% ipython --no-banner

In [1]: import numpy as np

In [2]: import numpy.linalg as la

In [3]: np.set_printoptions(precision=3, suppress=True, linewidth=200, legacy="1.25")

In [4]: tidy = lambda a: np.round(a, 3) + 0

In [5]: feats = np.array([[-14.0, 12.0, 6.0, -3.0],
   ...:     [-12.0, 13.0, 6.0, -6.0],
   ...:     [-12.0, 6.0, 4.0, 3.0],
   ...:     [-12.0, 12.0, 6.0, -5.0]])

In [6]: Uu, sv, Vh = la.svd(feats)

In [7]: tidy(sv)
Out[7]: array([35.619,  7.428,  0.269,  0.056])

In [8]: np.argmax(sv[:-1] / (sv[1:] + 1e-6)) + 1
Out[8]: 2

In [9]: other = Uu[:, :2] @ np.diag(sv[:2]) @ Vh[:2]

In [10]: tidy(np.abs(feats - other).max())
Out[10]: 0.184

In [11]: la.matrix_rank(other)
Out[11]: 2

In [12]: tidy(la.norm(feats - other) / la.norm(feats))
Out[12]: 0.008

In [13]: th = np.radians(117)

In [14]: Rm = np.eye(4)

In [15]: Rm[3, 3] = Rm[0, 0] = np.cos(th)

In [16]: Rm[3, 0], Rm[0, 3] = -np.sin(th), np.sin(th)

In [17]: tidy(Rm)
Out[17]: 
array([[-0.454,  0.   ,  0.   ,  0.891],
       [ 0.   ,  1.   ,  0.   ,  0.   ],
       [ 0.   ,  0.   ,  1.   ,  0.   ],
       [-0.891,  0.   ,  0.   , -0.454]])

In [18]: other = feats @ Rm.T

In [19]: tidy(la.svd(feats, compute_uv=False)), tidy(la.svd(other, compute_uv=False))
Out[19]: 
(array([35.619,  7.428,  0.269,  0.056]),
 array([35.619,  7.428,  0.269,  0.056]))

In [20]: x = np.array([1, 0, 3, 2])

In [21]: y = feats @ x

In [22]: y
Out[22]: array([-2., -6.,  6., -4.])

In [23]: tidy(la.solve(feats, -3 * y))
Out[23]: array([-3.,  0., -9., -6.])

In [24]: tidy(la.solve(feats, y))
Out[24]: array([1., 0., 3., 2.])

In [25]: tidy(la.solve(feats.T, feats[0]))
Out[25]: array([1., 0., 0., 0.])

In [26]: tidy(la.solve(feats, feats[:, 0]))
Out[26]: array([1., 0., 0., 0.])

In [27]: mat = np.loadtxt("mat.csv", delimiter=",")

In [28]: tidy(mat)
Out[28]: 
array([[-4.676,  6.916, -2.261, -4.849, -1.294],
       [-0.667, -7.797,  4.656,  4.125, -0.265],
       [-8.603,  2.493,  1.64 , -3.31 , -2.475],
       [-8.918,  0.471,  2.897, -2.272, -2.585],
       [ 5.967,  5.541, -5.258, -1.692,  1.783],
       [-5.246, -6.091,  5.314,  2.156, -1.579],
       [-8.098,  3.689,  0.782, -3.852, -2.317],
       [-8.643, -1.51 ,  3.923, -1.123, -2.523],
       [ 7.036, -5.172,  0.435,  4.425,  1.995],
       [ 2.298, -7.7  ,  3.549,  4.741,  0.596],
       [ 1.062, -7.848,  4.072,  4.544,  0.236],
       [-0.316, -7.831,  4.551,  4.223, -0.164],
       [ 5.914, -6.169,  1.398,  4.718,  1.66 ],
       [ 8.828, -1.551, -2.253,  2.844,  2.549],
       [ 7.877,  3.294, -4.662, -0.027,  2.317],
       [-8.518,  2.746,  1.466, -3.429, -2.448],
       [-0.111,  7.857, -4.414, -4.334,  0.04 ],
       [-1.324, -7.699,  4.834,  3.923, -0.455],
       [ 2.953,  7.263, -5.165, -3.316,  0.924],
       [ 5.621,  5.819, -5.293, -1.922,  1.685],
       [-4.432,  7.032, -2.414, -4.857, -1.222],
       [-8.377,  3.107,  1.211, -3.596, -2.403]])

In [29]: def softmax(z):
    ...:     e = np.exp(z - z.max(axis=-1, keepdims=True))
    ...:     return e / e.sum(axis=-1, keepdims=True)
    ...: 

In [30]: tidy(softmax(10 * mat[2]))
Out[30]: array([0., 1., 0., 0., 0.])

In [31]: S = mat @ mat.T / np.sqrt(5)

In [32]: softmax(S).round(6).argmax(axis=1)
Out[32]: array([ 0,  1,  2,  3,  4,  5,  6,  7,  8,  9, 10, 11, 12, 13, 14, 15, 16, 17, 18, 19, 20, 21])
